$ ipython --no-banner

In [1]: import numpy as np

In [2]: np.set_printoptions(precision=2, suppress=True, linewidth=100)

In [3]: J = np.array([[0.5, 0.5, 0.0], [0.0, 1.0, 0.0], [0.0, 0.0, 1.0]])

In [4]: print(np.sort(np.abs(np.linalg.eigvals(J))))
[0.5 1.  1. ]

In [5]: np.linalg.determinant(J)
---------------------------------------------------------------------------
AttributeError                            Traceback (most recent call last)
Cell In[5], line 1
----> 1 np.linalg.determinant(J)

AttributeError: module 'numpy.linalg' has no attribute 'determinant'

In [6]: assert J == J.T
---------------------------------------------------------------------------
ValueError                                Traceback (most recent call last)
Cell In[6], line 1
----> 1 assert J == J.T

ValueError: The truth value of an array with more than one element is ambiguous. Use a.any() or a.all()

In [7]: print(round(float(np.linalg.det(J)), 2))
0.5

In [8]: print(np.allclose(J @ J.T, J.T @ J))
False

In [9]: q = J.astype(float).copy()

In [10]: for j in range(3):
    ...:     q[:, j] -= q[:, :j] @ (q[:, :j].T @ q[:, j])
    ...:     q[:, j] /= np.linalg.norm(q[:, j])
    ...: 

In [11]: print(q.T @ q)
[[1. 0. 0.]
 [0. 1. 0.]
 [0. 0. 1.]]

In [12]: f = np.array([2, -3])

In [13]: print(np.cross(J[0, :3], J[1, :3]))
[0.  0.  0.5]

In [14]: print(np.polyval(f, J[0]))
[-2. -2. -3.]

In [15]: print(np.convolve(J[0], f))
[ 1.  -0.5 -1.5  0. ]

In [16]: print(np.array([np.convolve(row, f, "same") for row in J]))
[[ 1.  -0.5 -1.5]
 [ 0.   2.  -3. ]
 [ 0.   0.   2. ]]

In [17]: out = np.array([[0, 3, 2, 1, 1, -1, -3],
    ...:     [0, -3, -3, -1, 0, -1, 0],
    ...:     [0, 3, -2, 0, 2, 2, -1],
    ...:     [2, -2, -1, 0, 1, 0, -2],
    ...:     [-1, 2, -2, -1, -3, 1, -3],
    ...:     [-2, -2, 2, 0, 0, -2, 3],
    ...:     [0, -2, 2, -1, -2, 3, -3]])

In [18]: E = out + out.T

In [19]: print(E)
[[ 0  3  2  3  0 -3 -3]
 [ 3 -6  0 -3  2 -3 -2]
 [ 2  0 -4 -1  0  4  1]
 [ 3 -3 -1  0  0  0 -3]
 [ 0  2  0  0 -6  1 -5]
 [-3 -3  4  0  1 -4  6]
 [-3 -2  1 -3 -5  6 -6]]

In [20]: out = E / np.sqrt((E ** 2).mean(axis=1, keepdims=True))

In [21]: print(np.linalg.matrix_rank(out) == np.linalg.matrix_rank(E))
True

In [22]: print(np.linalg.matrix_rank(E - E.mean(axis=1, keepdims=True)))
6

In [23]: print(np.linalg.norm(out, axis=1))
[2.65 2.65 2.65 2.65 2.65 2.65 2.65]

In [24]: m1 = np.load("a.npy")

In [25]: print(m1)
[[161   3  -3   2  -1   3  -2]
 [ -2  59  -1   1  -3  -1  -1]
 [ -1   0  77   3  -3   0   0]
 [ -3   2   1 177   2   3  -3]
 [  3  -1   3   0  18  -3   3]
 [ -2  -1  -3   0   2 121   3]
 [  3   2   0  -3  -1   3 138]]

In [26]: rng = np.random.default_rng(6076)

In [27]: z = rng.permutation(7)

In [28]: out = m1[:, z] * rng.choice([-1, 1], 7)

In [29]: print(out)
[[   2 -161    3    1    2   -3    3]
 [   1    2    1    3    1  -59   -1]
 [   0    1  -77    3    3    0    0]
 [   3    3   -1   -2  177   -2    3]
 [  -3   -3   -3  -18    0    1   -3]
 [  -3    2    3   -2    0    1  121]
 [-138   -3    0    1   -3   -2    3]]

In [30]: U, _, vt = np.linalg.svd(m1.T @ out)

In [31]: print(np.round(U @ vt, 2) + 0)
[[ 0. -1.  0.  0.  0.  0.  0.]
 [ 0.  0.  0.  0.  0. -1.  0.]
 [ 0.  0. -1.  0.  0.  0.  0.]
 [ 0.  0.  0.  0.  1.  0.  0.]
 [ 0.  0.  0. -1.  0.  0.  0.]
 [ 0.  0.  0.  0.  0.  0.  1.]
 [-1.  0.  0.  0.  0.  0.  0.]]

In [32]: print(z)
[6 0 2 4 3 1 5]

In [33]: x0 = np.array([0, 2, 2, 2, 0, 0, 0])

In [34]: target = out @ x0

In [35]: coef, lr = np.zeros(7), 1 / np.linalg.norm(out, 2) ** 2

In [36]: for i in range(200):
    ...:     coef -= lr * out.T @ (out @ coef - target)
    ...:     if i % 50 == 0: print(i, round(np.linalg.norm(out @ coef - target), 2))
    ...: 
0 140.89
50 21.94
100 13.02
150 7.72

In [37]: print(round(np.linalg.cond(out), 2))
9.81

In [38]: X = 2 * np.eye(3) + np.eye(3, k=1)

In [39]: print(X)
[[2. 1. 0.]
 [0. 2. 1.]
 [0. 0. 2.]]

In [40]: z = rng.permutation(3)

In [41]: print(z)
[0 2 1]

In [42]: out = J[z][:, z]

In [43]: print(np.diag(out))
[0.5 1.  1. ]

In [44]: print(round(np.linalg.det(out), 2), round(float(np.linalg.det(J[z])), 2))
0.5 -0.5

In [45]: print(np.sort(np.abs(np.linalg.eigvals(out))))
[0.5 1.  1. ]

In [46]: print(out)
[[0.5 0.  0.5]
 [0.  1.  0. ]
 [0.  0.  1. ]]

In [47]: def softmax(z):
    ...:     e = np.exp(z - z.max(axis=-1, keepdims=True))
    ...:     return e / e.sum(axis=-1, keepdims=True)
    ...: 

In [48]: print(softmax(X).sum(axis=1))
[1. 1. 1.]

In [49]: print(softmax(X[0] + 2))
[0.67 0.24 0.09]

In [50]: scores = X @ X.T / np.sqrt(3)

In [51]: print(softmax(scores)[0] @ X)
[1.62 1.1  0.23]

In [52]: print(softmax(scores).round(6).argmax(axis=1))
[0 1 2]

In [53]: print(softmax(scores + np.triu(np.full(scores.shape, -np.inf), 1)))
[[1.   0.   0.  ]
 [0.15 0.85 0.  ]
 [0.07 0.22 0.71]]

In [54]: f = np.array([3, 1, 0])

In [55]: out = X + np.outer(f, np.eye(3)[1])

In [56]: print(np.linalg.matrix_rank(out - X))
1

In [57]: print(np.linalg.matrix_rank(np.linalg.inv(out) - np.linalg.inv(X), tol=1e-8))
1

In [58]: print(round(np.linalg.det(out) / np.linalg.det(X), 2), round(float(1 + np.linalg.solve(X, f)[1]), 2))
1.5 1.5

In [59]: x0 = np.array([2, 0, 0])

In [60]: h = np.maximum(X @ x0, 0)

In [61]: print(np.flatnonzero(h > 1e-9))
[0]

In [62]: print(X.T @ h)
[8. 4. 0.]

In [63]: print(h)
[4. 0. 0.]

In [64]: print(np.linalg.matrix_rank(X - X[0, 0] * np.eye(3)))
2

In [65]: print(X @ X)
[[4. 4. 1.]
 [0. 4. 4.]
 [0. 0. 4.]]

In [66]: print(np.linalg.matrix_power(X - np.diag(np.diag(X)), 3))
[[0. 0. 0.]
 [0. 0. 0.]
 [0. 0. 0.]]

In [67]: print([int(np.linalg.matrix_rank(np.linalg.matrix_power(X, p))) for p in range(1, 4)])
[3, 3, 3]

In [68]: print(np.prod(np.diag(X)), round(float(np.linalg.det(X)), 2))
8.0 8.0
